>>> import numpy as np
>>> np.set_printoptions(precision=2, suppress=True, linewidth=160)
>>> mat = np.loadtxt("sample1.csv", delimiter=",")
>>> mat
array([[  0.7,   0. ,  -0.7,   1.5],
       [  0.4,   0.1,  -1.1,   0.1],
       [  0.3,  -0.1,  -0.6,   0.4],
       [ -0.3,   0.5,   0.3,  -0.1],
       [  1.3,   1.2,   1.3,   0. ],
       [ -0.4,  -1.9,  -0.4,  -1. ],
       [ -3.4,  -0.4,   0.4,  -0.7],
       [ -0.3,  -1.5,   1.1,   0. ],
       [  0.2,   1. ,   0.3,  -1.3],
       [  3. ,   2. , -10. , -10. ],
       [ -1. ,   0.6,   1.2,   0.3],
       [  0. ,  -0.3,   0.3,   0.6],
       [ -0.5,   0.1,  -0.3,   0.5],
       [  1.3,   1.2,   1. ,  -0.9],
       [ -1. ,  -1.4,  -1.9,  -0.3],
       [  0. ,  -2. ,   0.4,  -0.9],
       [  0. ,  -0.8,  -1. ,  -1.4],
       [ -1.2,  -1.9,   0.7,  -0.5],
       [ -0.9,   0.2,   1.4,   1.7],
       [  0.1,   0.3,   0.2,   0.3],
       [  1. ,   0.8,  -0.6,  -0.9],
       [ -1. ,   1. ,  -0.9,   0.4],
       [  0.7,   1.1,  -1.4,   0.9]])
>>> round(float(np.linalg.norm(mat, 1)), 2), np.round(np.linalg.norm(mat, np.inf), 2)
(27.5, np.float64(25.0))
>>> round(np.linalg.norm(mat, 2), 2)
np.float64(15.17)
>>> round(np.linalg.norm(mat) ** 2 / np.linalg.norm(mat, 2) ** 2, 2)
np.float64(1.27)
>>> rng = np.random.default_rng(58378)
>>> other = mat + rng.integers(-2, 3, (23, 1)) @ rng.integers(-2, 3, (1, 4))
>>> other
array([[  2.7,  -2. ,  -0.7,   0.5],
       [  2.4,  -1.9,  -1.1,  -0.9],
       [  2.3,  -2.1,  -0.6,  -0.6],
       [ -4.3,   4.5,   0.3,   1.9],
       [ -2.7,   5.2,   1.3,   2. ],
       [  3.6,  -5.9,  -0.4,  -3. ],
       [  0.6,  -4.4,   0.4,  -2.7],
       [  1.7,  -3.5,   1.1,  -1. ],
       [  4.2,  -3. ,   0.3,  -3.3],
       [ -1. ,   6. , -10. ,  -8. ],
       [  1. ,  -1.4,   1.2,  -0.7],
       [  2. ,  -2.3,   0.3,  -0.4],
       [ -2.5,   2.1,  -0.3,   1.5],
       [  1.3,   1.2,   1. ,  -0.9],
       [  3. ,  -5.4,  -1.9,  -2.3],
       [ -2. ,   0. ,   0.4,   0.1],
       [ -2. ,   1.2,  -1. ,  -0.4],
       [ -3.2,   0.1,   0.7,   0.5],
       [  3.1,  -3.8,   1.4,  -0.3],
       [ -3.9,   4.3,   0.2,   2.3],
       [  3. ,  -1.2,  -0.6,  -1.9],
       [ -5. ,   5. ,  -0.9,   2.4],
       [  2.7,  -0.9,  -1.4,  -0.1]])
>>> other - mat
array([[ 2., -2.,  0., -1.],
       [ 2., -2.,  0., -1.],
       [ 2., -2.,  0., -1.],
       [-4.,  4.,  0.,  2.],
       [-4.,  4.,  0.,  2.],
       [ 4., -4.,  0., -2.],
       [ 4., -4.,  0., -2.],
       [ 2., -2.,  0., -1.],
       [ 4., -4.,  0., -2.],
       [-4.,  4.,  0.,  2.],
       [ 2., -2.,  0., -1.],
       [ 2., -2.,  0., -1.],
       [-2.,  2.,  0.,  1.],
       [ 0.,  0.,  0.,  0.],
       [ 4., -4.,  0., -2.],
       [-2.,  2.,  0.,  1.],
       [-2.,  2.,  0.,  1.],
       [-2.,  2.,  0.,  1.],
       [ 4., -4.,  0., -2.],
       [-4.,  4.,  0.,  2.],
       [ 2., -2.,  0., -1.],
       [-4.,  4.,  0.,  2.],
       [ 2., -2.,  0., -1.]])
>>> np.round(np.linalg.svd(other - mat, compute_uv=False), 2) + 0
array([21.63,  0.  ,  0.  ,  0.  ])
>>> J = np.array([[1, 3, 1], [-2, -6, -2], [-2, -6, -2]])
>>> t3 = np.stack([J, -2 * J, J[::-1]])
>>> t3.sum(axis=0)
array([[-3, -9, -3],
       [ 0,  0,  0],
       [ 3,  9,  3]])
>>> np.linalg.det(t3)
array([0., 0., 0.])
>>> (J + J.T) / 2
array([[ 1. ,  0.5, -0.5],
       [ 0.5, -6. , -4. ],
       [-0.5, -4. , -2. ]])
>>> round(np.abs(np.linalg.eigvals(J)).max(), 2)
np.float64(7.0)
>>> np.allclose(J @ J.T, J.T @ J)
False
>>> (J - J.T) / 2
array([[ 0. ,  2.5,  1.5],
       [-2.5,  0. ,  2. ],
       [-1.5, -2. ,  0. ]])
>>> J @ J
array([[ -7, -21,  -7],
       [ 14,  42,  14],
       [ 14,  42,  14]])
>>> np.allclose(J, J.T)
False
>>> np.trace(J)
np.int64(-7)
>>> other = J / np.sqrt((J ** 2).mean(axis=1, keepdims=True))
>>> J - J.mean(axis=1, keepdims=True)
array([[-0.67,  1.33, -0.67],
       [ 1.33, -2.67,  1.33],
       [ 1.33, -2.67,  1.33]])
>>> np.linalg.matrix_rank(J - J.mean(axis=1, keepdims=True))
np.int64(1)
>>> F = np.load("test12.npy")
>>> F
array([[1, 0],
       [0, 1]])
>>> vals, vecs = np.linalg.eigh(F)
>>> vecs.T @ vecs
array([[1., 0.],
       [0., 1.]])
>>> np.linalg.svd(F, compute_uv=False)
array([1., 1.])
>>> vecs @ np.diag(vals) @ vecs.T
array([[1., 0.],
       [0., 1.]])
>>> np.linalg.eigvalsh(F + -1 * np.eye(2))
array([0., 0.])
>>> np.linalg.eigvalsh(F @ F)
array([1., 1.])
>>> vecs.T @ F @ vecs
array([[1., 0.],
       [0., 1.]])
>>> np.trace(F)
np.int64(2)
>>> assert F == F.T
Traceback (most recent call last):
  File "<python-input-36>", line 1, in <module>
    assert F == F.T
           ^^^^^^^^
ValueError: The truth value of an array with more than one element is ambiguous. Use a.any() or a.all()
>>> (F + F.T) / 2
array([[1., 0.],
       [0., 1.]])
>>> vals, vecs = np.linalg.eig(F)
>>> F @ vecs[:, 0] - vals[0] * vecs[:, 0]
array([0., 0.])
>>> round(float(np.linalg.det(F[::-1])), 2)
-1.0
>>> round(float(np.linalg.eigvals(F).sum().real), 2)
2.0
>>> vec = np.array([3, 1])
>>> np.linalg.inv(F)
array([[1., 0.],
       [0., 1.]])
>>> np.round(np.linalg.det(F), 2)
np.float64(1.0)
>>> 2 - np.linalg.matrix_rank(F - np.eye(2), tol=1e-8)
np.int64(2)
>>> np.sort(np.abs(np.degrees(np.angle(np.linalg.eigvals(F)))))
array([0., 0.])
>>> A = np.array([[-2, -3, 1, 2, 0],
...     [-3, 0, -1, 0, 5],
...     [1, -1, -6, -4, 3],
...     [2, 0, -4, 6, -1],
...     [0, 5, 3, -1, 6]])
>>> W = np.array([[2, 3, -1, -1, 0],
...     [1, 3, -2, 1, -3],
...     [0, 1, -1, -2, 1],
...     [3, -3, 2, 1, -3],
...     [3, -3, -3, -3, -3]])
>>> b = np.array([4, 1, 0, 3, 3])
>>> act = np.maximum(A @ W + b, 0)
>>> (act > 0).mean(axis=0)
array([1. , 0.2, 0.4, 0.4, 0.4])
>>> Z = np.array([[4, -5], [-5, -1], [-4, -5], [1, 0], [5, 5]])
>>> W @ Z
array([[ -4,  -8],
       [-17, -13],
       [  2,   9],
       [  5, -37],
       [ 21, -12]])
>>> vec = np.array([3, 1, -2, -2, 0])
>>> y = A @ vec
>>> y
array([-15,  -7,  22,   2,   1])
>>> np.round(np.linalg.solve(A, A[:, 0]), 2) + 0
array([1., 0., 0., 0., 0.])
>>> np.round(np.linalg.solve(A.T, A[0]), 2) + 0
array([1., 0., 0., 0., 0.])
>>> vals, vecs = np.linalg.eigh(A)
>>> vec = np.array([2, 2, 0, 3, 3])
>>> (np.sign(vecs[:, -1].round(6)) == np.sign(vecs[0, -1].round(6))).astype(int)
array([1, 0, 0, 1, 0])
>>> round(float(vec @ A @ vec / (vec @ vec)), 2), round(vals[0], 2), np.round(vals[-1], 2)
(5.46, np.float64(-8.31), np.float64(10.14))
>>> vec @ A @ vec
np.int64(142)
>>> np.abs(A).sum(axis=1).max(), np.round(np.abs(vals).max(), 2)
(np.int64(15), np.float64(10.14))
>>> other = np.array([[9, -6, 6, -6], [7, -1, 5, -3], [-1, -3, -2, 8], [5, -4, -9, -7]])
>>> K = np.triu(other, 1)
>>> K
array([[ 0, -6,  6, -6],
       [ 0,  0,  5, -3],
       [ 0,  0,  0,  8],
       [ 0,  0,  0,  0]])
>>> round(np.linalg.norm(K, 2) / np.linalg.norm(K), 2)
np.float64(0.88)
>>> np.argsort(-np.linalg.norm(K, axis=0).round(6), kind="stable")[:3]
array([3, 2, 1])
>>> np.linalg.matrix_rank(K, rtol=0.1)
np.int64(3)
>>> W = np.array([[1, 8], [-1, -4], [4, -5], [6, 5]])
>>> b = np.array([1, -1])
>>> act = np.maximum(K @ W + b, 0)
>>> (act > 0).mean(axis=0)
array([0.75, 0.25])
>>> (act > 0).astype(int)
array([[0, 0],
       [1, 0],
       [1, 1],
       [1, 0]])
>>> np.linalg.matrix_rank(act)
np.int64(2)
>>> act
array([[ 0,  0],
       [ 3,  0],
       [49, 39],
       [ 1,  0]])
>>> Z = np.array([[2, -2], [-3, -3]])
>>> (act @ Z).round(6).argmax(axis=1)
array([0, 0, 0, 0])
>>> feats = np.loadtxt("a.csv", delimiter=",")
>>> feats
array([[-3.,  1.,  0.,  0.],
       [ 0., -3.,  1.,  0.],
       [ 0.,  0., -3.,  1.],
       [ 0.,  0.,  0., -3.]])
>>> other = np.array([[0, 0, 0], [1, 2, 2]])
>>> Z = np.kron(other, feats)
>>> Z.shape
(8, 12)
>>> round(np.linalg.norm(Z, 2), 2), round(float(np.linalg.norm(other, 2) * np.linalg.norm(feats, 2)), 2)
(np.float64(11.52), 11.52)
>>> other = feats / np.linalg.norm(feats, axis=1, keepdims=True)
>>> gram = other @ other.T
>>> (gram - 2 * np.eye(4)).round(6).argmax(axis=1)
array([2, 3, 0, 0])
>>> gram
array([[ 1.  , -0.3 ,  0.  ,  0.  ],
       [-0.3 ,  1.  , -0.3 ,  0.  ],
       [ 0.  , -0.3 ,  1.  , -0.32],
       [ 0.  ,  0.  , -0.32,  1.  ]])
>>> (np.abs(gram) > 0.9).astype(int)
array([[1, 0, 0, 0],
       [0, 1, 0, 0],
       [0, 0, 1, 0],
       [0, 0, 0, 1]])
>>> np.degrees(np.arccos(np.clip(gram[0, 2], -1, 1)))
np.float64(90.0)
>>> np.argwhere(np.triu(np.abs(gram) > 0.95, 1))
array([], shape=(0, 2), dtype=int64)
>>> m1 = np.load("arr.npy")
>>> m1
array([[ 2.46, -7.45,  1.38,  7.98, -5.07],
       [-2.37,  8.52, -3.  , -9.13,  6.54],
       [-0.08, -0.77,  1.24,  0.85, -0.7 ],
       [ 1.7 , -3.71, -1.34,  5.1 , -0.31],
       [ 0.4 , -0.26, -1.23,  0.43,  0.87]])
>>> ang = np.radians(60)
>>> Rm = np.eye(5)
>>> Rm[1, 1] = Rm[3, 3] = np.cos(ang)
>>> Rm[1, 3], Rm[3, 1] = -np.sin(ang), np.sin(ang)
>>> Rm
array([[ 1.  ,  0.  ,  0.  ,  0.  ,  0.  ],
       [ 0.  ,  0.5 ,  0.  , -0.87,  0.  ],
       [ 0.  ,  0.  ,  1.  ,  0.  ,  0.  ],
       [ 0.  ,  0.87,  0.  ,  0.5 ,  0.  ],
       [ 0.  ,  0.  ,  0.  ,  0.  ,  1.  ]])
>>> other = m1 @ Rm.T
>>> round(np.linalg.det(Rm), 2), np.trace(Rm)
(np.float64(1.0), np.float64(4.0))
>>> np.allclose(m1 @ m1.T, other @ other.T)
True
>>> np.abs(other - m1).max(axis=0)
array([ 0.  ,  3.65,  0.  , 11.94,  0.  ])
>>> np.allclose(np.linalg.norm(m1, axis=1), np.linalg.norm(other, axis=1))
True
>>> X = np.loadtxt("run2.csv", delimiter=",")
>>> X
array([[0.25, 0.35, 0.25],
       [0.35, 0.49, 0.35],
       [0.25, 0.35, 0.25]])
>>> r = np.linalg.matrix_rank(X)
>>> r
np.int64(1)
>>> ns = np.linalg.svd(X)[2][r:].T
>>> ns.shape
(3, 2)
>>> ns @ ns.T
array([[ 0.75, -0.35, -0.25],
       [-0.35,  0.51, -0.35],
       [-0.25, -0.35,  0.75]])
>>> np.allclose(X @ ns, 0)
True
>>> np.einsum("ij,ji->", X, X)
np.float64(1.0)
>>> np.round(np.poly(X), 2) + 0
array([ 1., -1.,  0.,  0.])
>>> np.round(np.linalg.det(2 * X), 2), round(np.linalg.det(X), 2)
(np.float64(0.0), np.float64(0.0))
>>> np.round(np.linalg.eigvals(X), 2) + 0
array([0., 1., 0.])
>>> np.round(np.linalg.det(X[::-1]), 2)
np.float64(0.0)
>>> X @ np.linalg.pinv(X) @ X
array([[0.25, 0.35, 0.25],
       [0.35, 0.49, 0.35],
       [0.25, 0.35, 0.25]])
>>> np.round(np.trace(np.linalg.pinv(X) @ X), 2)
np.float64(1.0)
>>> t3 = np.stack([X, 5 * X, X[::-1]])
>>> np.einsum("bij,cij->bc", t3, t3)
array([[ 1.,  5.,  1.],
       [ 5., 25.,  5.],
       [ 1.,  5.,  1.]])
>>> np.linalg.matrix_rank(t3)
array([1, 1, 1])
>>> vec = np.array([1, 1, 0])
>>> X @ X @ vec
array([0.61, 0.85, 0.61])
